$ python -q
>>> import numpy as np
>>> np.set_printoptions(suppress=True, linewidth=120)
>>> rnd = lambda a: np.round(a, 4) + 0
>>> F = np.loadtxt("a.csv", delimiter=",")
>>> rnd(F)
array([[ 1.2091,  0.2994, -0.2305,  0.8903,  0.5638,  0.3944, -0.9003,  0.5204, -0.1068,  0.1379, -0.1319],
       [ 0.403 ,  0.0998,  0.4391,  0.053 , -0.7529, -0.219 ,  0.7601,  1.5292,  0.1621, -0.2612,  0.0796],
       [ 1.1083, -0.3607, -0.1321, -0.9634,  0.523 ,  0.0949,  0.5557, -0.3332,  0.4928, -0.6383, -0.5859],
       [ 0.403 , -0.4525,  0.1715,  0.6478, -0.9491,  0.4131, -0.1261, -0.7239,  0.1852, -1.0159,  0.7113],
       [-0.403 ,  1.0601,  0.1229,  0.2429, -0.2774,  0.5747, -0.0544, -0.1537,  1.281 , -0.1319, -0.7399],
       [ 0.    , -0.939 , -0.9708,  0.0043, -0.4098,  0.7657,  0.2086,  0.2336,  0.6359,  0.9523,  0.1106],
       [ 0.2015, -0.1158, -0.1703,  0.157 ,  0.1262, -1.4453, -0.3584, -0.0845,  1.1397,  0.2011,  0.5589],
       [-0.3023, -0.3787,  0.0394,  1.2502,  0.8979, -0.0744,  1.14  , -0.1189,  0.1207, -0.1735, -0.1744],
       [-0.8061, -0.8072,  0.0657, -0.1869,  0.5593,  0.2528, -0.8163,  0.7765,  0.3632, -0.9348, -0.0872],
       [ 0.2015, -0.6681,  1.6258,  0.012 ,  0.0479,  0.2175, -0.2284, -0.1961,  0.2919,  0.7727, -0.2171],
       [ 0.    , -0.5524, -0.2676,  0.4182, -0.7476, -0.7032, -0.3063, -0.1213, -0.3303, -0.0871, -1.473 ]])
>>> rng = np.random.default_rng(24)
>>> lab = rng.permutation(11)
>>> lab
array([ 5, 10,  4,  0,  6,  3,  2,  1,  9,  7,  8])
>>> out = F[lab][:, lab]
>>> rnd(out)
array([[ 0.7657,  0.1106, -0.4098,  0.    ,  0.2086,  0.0043, -0.9708, -0.939 ,  0.9523,  0.2336,  0.6359],
       [-0.7032, -1.473 , -0.7476,  0.    , -0.3063,  0.4182, -0.2676, -0.5524, -0.0871, -0.1213, -0.3303],
       [ 0.5747, -0.7399, -0.2774, -0.403 , -0.0544,  0.2429,  0.1229,  1.0601, -0.1319, -0.1537,  1.281 ],
       [ 0.3944, -0.1319,  0.5638,  1.2091, -0.9003,  0.8903, -0.2305,  0.2994,  0.1379,  0.5204, -0.1068],
       [-1.4453,  0.5589,  0.1262,  0.2015, -0.3584,  0.157 , -0.1703, -0.1158,  0.2011, -0.0845,  1.1397],
       [ 0.4131,  0.7113, -0.9491,  0.403 , -0.1261,  0.6478,  0.1715, -0.4525, -1.0159, -0.7239,  0.1852],
       [ 0.0949, -0.5859,  0.523 ,  1.1083,  0.5557, -0.9634, -0.1321, -0.3607, -0.6383, -0.3332,  0.4928],
       [-0.219 ,  0.0796, -0.7529,  0.403 ,  0.7601,  0.053 ,  0.4391,  0.0998, -0.2612,  1.5292,  0.1621],
       [ 0.2175, -0.2171,  0.0479,  0.2015, -0.2284,  0.012 ,  1.6258, -0.6681,  0.7727, -0.1961,  0.2919],
       [-0.0744, -0.1744,  0.8979, -0.3023,  1.14  ,  1.2502,  0.0394, -0.3787, -0.1735, -0.1189,  0.1207],
       [ 0.2528, -0.0872,  0.5593, -0.8061, -0.8163, -0.1869,  0.0657, -0.8072, -0.9348,  0.7765,  0.3632]])
>>> def softmax(z):
...     e = np.exp(z - z.max(axis=-1, keepdims=True))
...     return e / e.sum(axis=-1, keepdims=True)
... 
>>> rnd(softmax(out[7]))
array([0.0494, 0.0666, 0.029 , 0.092 , 0.1315, 0.0648, 0.0954, 0.0679, 0.0474, 0.2837, 0.0723])
>>> rnd(softmax(10 * out[7]))
array([0.    , 0.    , 0.    , 0.    , 0.0005, 0.    , 0.    , 0.    , 0.    , 0.9995, 0.    ])
>>> rnd(softmax(out).sum(axis=1))
array([1., 1., 1., 1., 1., 1., 1., 1., 1., 1., 1.])
>>> S = out @ out.T / np.sqrt(11)
>>> rnd(softmax(S)[7] @ out)
array([-0.0181, -0.1321, -0.1635,  0.2218,  0.1239,  0.1986,  0.129 , -0.1935, -0.1342,  0.3678,  0.3459])
>>> rnd(softmax(S))
array([[0.2504, 0.075 , 0.075 , 0.075 , 0.075 , 0.075 , 0.075 , 0.075 , 0.075 , 0.075 , 0.075 ],
       [0.075 , 0.2504, 0.075 , 0.075 , 0.075 , 0.075 , 0.075 , 0.075 , 0.075 , 0.075 , 0.075 ],
       [0.075 , 0.075 , 0.2504, 0.075 , 0.075 , 0.075 , 0.075 , 0.075 , 0.075 , 0.075 , 0.075 ],
       [0.075 , 0.075 , 0.075 , 0.2504, 0.075 , 0.075 , 0.075 , 0.075 , 0.075 , 0.075 , 0.075 ],
       [0.075 , 0.075 , 0.075 , 0.075 , 0.2504, 0.075 , 0.075 , 0.075 , 0.075 , 0.075 , 0.075 ],
       [0.075 , 0.075 , 0.075 , 0.075 , 0.075 , 0.2504, 0.075 , 0.075 , 0.075 , 0.075 , 0.075 ],
       [0.075 , 0.075 , 0.075 , 0.075 , 0.075 , 0.075 , 0.2504, 0.075 , 0.075 , 0.075 , 0.075 ],
       [0.075 , 0.075 , 0.075 , 0.075 , 0.075 , 0.075 , 0.075 , 0.2504, 0.075 , 0.075 , 0.075 ],
       [0.075 , 0.075 , 0.075 , 0.075 , 0.075 , 0.075 , 0.075 , 0.075 , 0.2504, 0.075 , 0.075 ],
       [0.075 , 0.075 , 0.075 , 0.075 , 0.075 , 0.075 , 0.075 , 0.075 , 0.075 , 0.2504, 0.075 ],
       [0.075 , 0.075 , 0.075 , 0.075 , 0.075 , 0.075 , 0.075 , 0.075 , 0.075 , 0.075 , 0.2504]])
>>> softmax(S).round(6).argmax(axis=1)
array([ 0,  1,  2,  3,  4,  5,  6,  7,  8,  9, 10])
>>> out = np.linalg.inv(F)
>>> print(rnd(np.linalg.slogdet(F)[0]))
-1.0
>>> (np.abs(out) > 1e-9).astype(int)
array([[1, 1, 1, 1, 1, 0, 1, 1, 1, 1, 0],
       [1, 1, 1, 1, 1, 1, 1, 1, 1, 1, 1],
       [1, 1, 1, 1, 1, 1, 1, 1, 1, 1, 1],
       [1, 1, 1, 1, 1, 1, 1, 1, 1, 1, 1],
       [1, 1, 1, 1, 1, 1, 1, 1, 1, 1, 1],
       [1, 1, 1, 1, 1, 1, 1, 1, 1, 1, 1],
       [1, 1, 1, 1, 1, 1, 1, 1, 1, 1, 1],
       [1, 1, 1, 1, 1, 1, 1, 1, 1, 1, 1],
       [1, 1, 1, 1, 1, 1, 1, 1, 1, 1, 1],
       [1, 1, 1, 1, 1, 1, 1, 1, 1, 1, 1],
       [1, 1, 1, 1, 1, 1, 1, 1, 1, 1, 1]])
>>> rnd(F @ out)
array([[1., 0., 0., 0., 0., 0., 0., 0., 0., 0., 0.],
       [0., 1., 0., 0., 0., 0., 0., 0., 0., 0., 0.],
       [0., 0., 1., 0., 0., 0., 0., 0., 0., 0., 0.],
       [0., 0., 0., 1., 0., 0., 0., 0., 0., 0., 0.],
       [0., 0., 0., 0., 1., 0., 0., 0., 0., 0., 0.],
       [0., 0., 0., 0., 0., 1., 0., 0., 0., 0., 0.],
       [0., 0., 0., 0., 0., 0., 1., 0., 0., 0., 0.],
       [0., 0., 0., 0., 0., 0., 0., 1., 0., 0., 0.],
       [0., 0., 0., 0., 0., 0., 0., 0., 1., 0., 0.],
       [0., 0., 0., 0., 0., 0., 0., 0., 0., 1., 0.],
       [0., 0., 0., 0., 0., 0., 0., 0., 0., 0., 1.]])
>>> E = np.loadtxt("data.csv", delimiter=",")
>>> E
array([[14.,  5., 10.,  7.,  4., 12.,  7., 15.,  9.,  9.,  1.],
       [ 2.,  6.,  3.,  4.,  9.,  6.,  1.,  0.,  6.,  7.,  8.],
       [ 0., 11., 12.,  0., 12., 18.,  1.,  1.,  0., 14., 11.],
       [ 2.,  0.,  0.,  0.,  1.,  0.,  4.,  0.,  0.,  0.,  0.],
       [12.,  4.,  3.,  7.,  6.,  6., 10.,  7.,  9.,  6.,  2.],
       [10.,  1.,  4.,  4.,  1.,  6.,  4., 10.,  4.,  2.,  0.],
       [ 0.,  5.,  0.,  0., 10.,  4.,  1.,  0.,  0.,  3.,  9.],
       [ 6., 13., 18.,  1., 12., 24.,  7., 11.,  1., 19.,  9.],
       [ 0.,  0.,  0.,  0.,  1.,  0.,  0.,  0.,  0.,  0.,  4.],
       [ 6., 15., 20.,  2., 14., 26.,  7., 11.,  3., 22., 11.],
       [ 6.,  7., 10.,  2.,  7., 14.,  4.,  8.,  2., 10.,  5.],
       [ 5., 10., 11.,  4., 11., 15.,  4.,  5.,  6., 14.,  9.],
       [ 0.,  1.,  0.,  0.,  6.,  0.,  1.,  0.,  0.,  0.,  5.],
       [ 6.,  1.,  4.,  0.,  1.,  8.,  4.,  8.,  0.,  1.,  0.],
       [ 0.,  0.,  0.,  0.,  0.,  0.,  0.,  0.,  0.,  0.,  2.],
       [ 3.,  4.,  7.,  0.,  4., 11.,  1.,  6.,  0.,  5.,  3.],
       [ 2., 12., 17.,  0., 11., 22.,  1.,  8.,  0., 17., 10.],
       [ 3., 14., 19.,  0., 13., 25.,  4.,  9.,  0., 20., 11.],
       [ 0.,  2.,  5.,  0.,  2., 10.,  0.,  3.,  0.,  1.,  2.],
       [ 0.,  0.,  0.,  0.,  0.,  1.,  0.,  1.,  0.,  0.,  0.],
       [ 0.,  3.,  8.,  0.,  2., 12.,  0.,  5.,  0.,  3.,  3.]])
>>> out = np.c_[E[:, :7] @ np.array([[-3, 6, 2, -1, 7, -3, -7],
...     [-5, 1, 1, 2, 2, 0, 7],
...     [4, -1, 2, -9, -2, -3, -9],
...     [-6, -1, -4, 6, 0, 2, -8],
...     [-8, 1, -4, 5, -4, 0, -2],
...     [5, -2, 1, 1, 1, 2, 4],
...     [5, -7, 7, -2, 9, -8, -3]]), np.array([5, 1, -4, 0, 5, 4, -3, 1, 2, -3, -2, 0, 3, -5, -1, -1, -2, 0, 1, -2, -2])]
>>> out
array([[  -6.,    3.,   70.,  -34.,  147.,  -90., -190.,    5.],
       [ -85.,    1.,  -23.,   56.,   -1.,   -3.,  -28.,    1.],
       [  -8.,  -32.,   12.,  -10.,  -23.,   -8.,   14.,   -4.],
       [   6.,  -15.,   28.,   -5.,   46.,  -38.,  -28.,    0.],
       [ -54.,  -10.,   58.,   27.,  158.,  -99., -157.,    5.],
       [  -1.,   14.,   43.,  -17.,  102.,  -54., -121.,    4.],
       [ -80.,    0.,  -24.,   62.,  -17.,    0.,   28.,   -3.],
       [  42.,  -55.,   82.,  -66.,   71.,  -78.,  -70.,    1.],
       [  -8.,    1.,   -4.,    5.,   -4.,    0.,   -2.,    2.],
       [  28.,  -58.,   78.,  -62.,   65.,  -78.,  -78.,   -3.],
       [   9.,  -18.,   45.,  -29.,   58.,  -48.,  -69.,   -2.],
       [ -38.,  -22.,   25.,    2.,   40.,  -42.,  -70.,    0.],
       [ -48.,    0.,  -16.,   30.,  -13.,   -8.,   -8.,    3.],
       [  45.,  -10.,   53.,  -35.,   76.,  -46.,  -53.,   -5.],
       [   0.,    0.,    0.,    0.,    0.,    0.,    0.,   -1.],
       [  27.,  -10.,   26.,  -29.,   19.,  -16.,  -23.,   -1.],
       [  29.,  -33.,   35.,  -56.,   -9.,  -21.,  -20.,   -2.],
       [  38.,  -52.,   59.,  -64.,   20.,  -48.,  -32.,    0.],
       [  44.,  -21.,   14.,  -21.,   -4.,    5.,    5.,    1.],
       [   5.,   -2.,    1.,    1.,    1.,    2.,    4.,   -2.],
       [  61.,  -27.,   23.,  -44.,   -6.,    0.,   -7.,   -2.]])
>>> np.linalg.matrix_rank(out)
np.int64(8)
>>> np.linalg.matrix_rank(np.c_[E, out])
np.int64(12)
>>> rnd(np.linalg.norm(np.linalg.qr(E)[0].T @ out, axis=0) ** 2 / ((out ** 2).sum(axis=0) + 1e-12))
array([1.    , 1.    , 1.    , 1.    , 1.    , 1.    , 1.    , 0.7466])
>>> out = E / np.linalg.norm(E, axis=1, keepdims=True)
>>> G = out @ out.T
>>> rnd(np.degrees(np.arccos(np.clip(G[12, 17], -1, 1))))
np.float64(64.6749)
>>> np.argwhere(np.triu(np.abs(G) > 0.95, 1))
array([[ 0,  5],
       [ 2,  9],
       [ 2, 16],
       [ 2, 17],
       [ 7,  9],
       [ 7, 10],
       [ 7, 11],
       [ 7, 15],
       [ 7, 16],
       [ 7, 17],
       [ 8, 14],
       [ 9, 10],
       [ 9, 11],
       [ 9, 15],
       [ 9, 16],
       [ 9, 17],
       [10, 11],
       [10, 15],
       [10, 16],
       [10, 17],
       [11, 16],
       [11, 17],
       [15, 16],
       [15, 17],
       [15, 20],
       [16, 17],
       [18, 20]])
>>> vec = np.array([2, -1, 8, 3, -2, -2, 0, 0, -6, -6, -2])
>>> h = np.maximum(E @ vec, 0)
>>> h
array([ 0.,  0.,  0.,  2.,  0., 13.,  0.,  0.,  0.,  0.,  0.,  0.,  0., 19.,  0.,  0.,  0.,  0.,  4.,  0.,  9.])
>>> print(np.flatnonzero(h > 1e-9))
[ 3  5 13 18 20]
>>> rnd(np.tanh(E @ vec))
array([-1.    , -1.    , -1.    ,  0.964 , -1.    ,  1.    , -1.    , -1.    , -1.    , -1.    , -1.    , -1.    ,
       -1.    ,  1.    , -0.9993, -1.    , -1.    , -1.    ,  0.9993, -0.964 ,  1.    ])
>>> out = np.array([[3, 2],
...     [1, 3],
...     [0, 1],
...     [0, 3],
...     [0, 3],
...     [0, 0],
...     [2, 3],
...     [1, 3],
...     [3, 1],
...     [0, 0],
...     [0, 3]])
>>> out.T @ E.T
array([[103.,  32.,  14.,  14.,  94.,  61.,   7.,  59.,   0.,  67.,  47.,  56.,   3.,  35.,   0.,  21.,  28.,  40.,
          5.,   1.,   8.],
       [164.,  97., 120.,  19., 144.,  88.,  75., 190.,  15., 215., 123., 156.,  39.,  58.,   6.,  67., 147., 178.,
         32.,   3.,  47.]])
>>> E @ out
array([[103., 164.],
       [ 32.,  97.],
       [ 14., 120.],
       [ 14.,  19.],
       [ 94., 144.],
       [ 61.,  88.],
       [  7.,  75.],
       [ 59., 190.],
       [  0.,  15.],
       [ 67., 215.],
       [ 47., 123.],
       [ 56., 156.],
       [  3.,  39.],
       [ 35.,  58.],
       [  0.,   6.],
       [ 21.,  67.],
       [ 28., 147.],
       [ 40., 178.],
       [  5.,  32.],
       [  1.,   3.],
       [  8.,  47.]])
>>> np.vstack([E, out.T]).shape
(23, 11)
>>> np.einsum("ij->j", E)
array([ 77., 114., 151.,  31., 127., 220.,  61., 108.,  40., 153., 105.])
>>> np.einsum("ij,ij->i", E, E)
array([ 967.,  332., 1052.,   21.,  560.,  306.,  232., 1863.,   17., 2321.,  643.,  962.,   63.,  199.,    4.,  282.,
       1496., 1978.,  147.,    2.,  264.])
>>> np.linalg.matrix_rank(np.vstack([E, out.T]))
np.int64(11)
>>> np.linalg.matrix_rank(E @ out)
np.int64(2)
